$ ipython --no-banner

In [1]: import numpy as np

In [2]: np.set_printoptions(precision=2, suppress=True, linewidth=100, sign=" ")

In [3]: J = np.load("block1.npy")

In [4]: J
Out[4]: 
array([[-16.35,   4.34,  10.66],
       [ -0.79,   1.29,  19.94],
       [ -5.72,  -7.21,  17.76],
       [-13.81,   2.46, -14.26],
       [ -8.65,  18.03,  -0.24],
       [  8.1 ,  -4.42,  17.74],
       [ -2.39, -16.63,  10.84],
       [  2.72,  -7.5 , -18.34],
       [ -6.57,   1.59,  18.82],
       [ 10.23, -16.57,   4.55],
       [ 17.6 ,   8.68,  -3.87],
       [  8.55, -12.17,  13.37],
       [-10.09,   6.91,  15.83],
       [  3.89, -15.54, -11.98],
       [-15.52,  -7.46,  10.18],
       [ 19.27,   2.91,   4.49],
       [ -9.39,   3.6 ,  17.29],
       [  8.68,   9.3 ,  15.43],
       [ -9.76,  -5.16,  16.68],
       [  8.05, -11.48,  14.26],
       [-13.11, -14.49,   4.28],
       [ -4.43, -18.42,   6.4 ]])

In [5]: Xc = (J - J.mean(axis=0)) / J.std(axis=0)

In [6]: Xc.std(axis=0)
Out[6]: array([ 1.,  1.,  1.])

In [7]: np.argwhere(np.abs(Xc) > 2)
Out[7]: 
array([[ 3,  2],
       [ 4,  1],
       [ 7,  2]])

In [8]: coef = np.linalg.lstsq(np.delete(Xc, 0, axis=1), Xc[:, 0])[0]

In [9]: coef
Out[9]: array([-0.06, -0.1 ])

In [10]: np.round(1 - np.var(Xc[:, 0] - np.delete(Xc, 0, axis=1) @ coef), 2)
Out[10]: np.float64(0.02)

In [11]: C2 = np.cov(J, rowvar=False)

In [12]: C2
Out[12]: 
array([[113.35,  -7.37, -12.7 ],
       [ -7.37, 101.95,   7.24],
       [-12.7 ,   7.24, 126.29]])

In [13]: np.median(J, axis=0)
Out[13]: array([-3.41, -4.79, 10.75])

In [14]: np.argwhere(np.triu(np.abs(np.corrcoef(J.T)) > 0.8, 1))
Out[14]: array([], shape=(0, 2), dtype=int64)

In [15]: np.linalg.eigvals(C2)
Out[15]: array([ 136.95,  106.34,   98.28])

In [16]: round(float(np.einsum("ii->", C2)), 2)
Out[16]: 341.58

In [17]: idx = J[:, 2] > np.median(J[:, 2])

In [18]: u = J[idx].mean(axis=0) - J[~idx].mean(axis=0)

In [19]: np.argsort(-np.abs(u).round(6), kind="stable")
Out[19]: array([ 2,  1,  0])

In [20]: np.round((((J - J.mean(axis=0)) @ u > 0) == idx).mean(), 2)
Out[20]: np.float64(0.91)

In [21]: u
Out[21]: array([  0.62,   0.83,  16.92])

In [22]: ((J - J.mean(axis=0)) @ u > 0).astype(int)
Out[22]: array([ 1,  1,  1,  0,  0,  1,  1,  0,  1,  0,  0,  1,  1,  0,  1,  0,  1,  1,  1,  1,  0,  0])

In [23]: Y = J / np.linalg.norm(J, axis=1, keepdims=True)

In [24]: C2 = Y @ Y.T

In [25]: round(float(np.degrees(np.arccos(np.clip(C2[16, 7], -1, 1)))), 2)
Out[25]: 157.52

In [26]: arr = np.load("run5.npy")

In [27]: arr
Out[27]: 
array([[ 1, -2,  4, -8],
       [ 1, -1,  1, -1],
       [ 1,  0,  0,  0]])

In [28]: rng = np.random.default_rng(4375)

In [29]: Y = arr + rng.integers(-2, 3, (3, 1)) @ rng.integers(-2, 3, (1, 4))

In [30]: Y
Out[30]: 
array([[ 1, -2,  4, -8],
       [-3,  3,  5, -3],
       [ 3, -2, -2,  1]])

In [31]: np.linalg.matrix_rank(Y - arr, tol=1e-8)
Out[31]: np.int64(1)
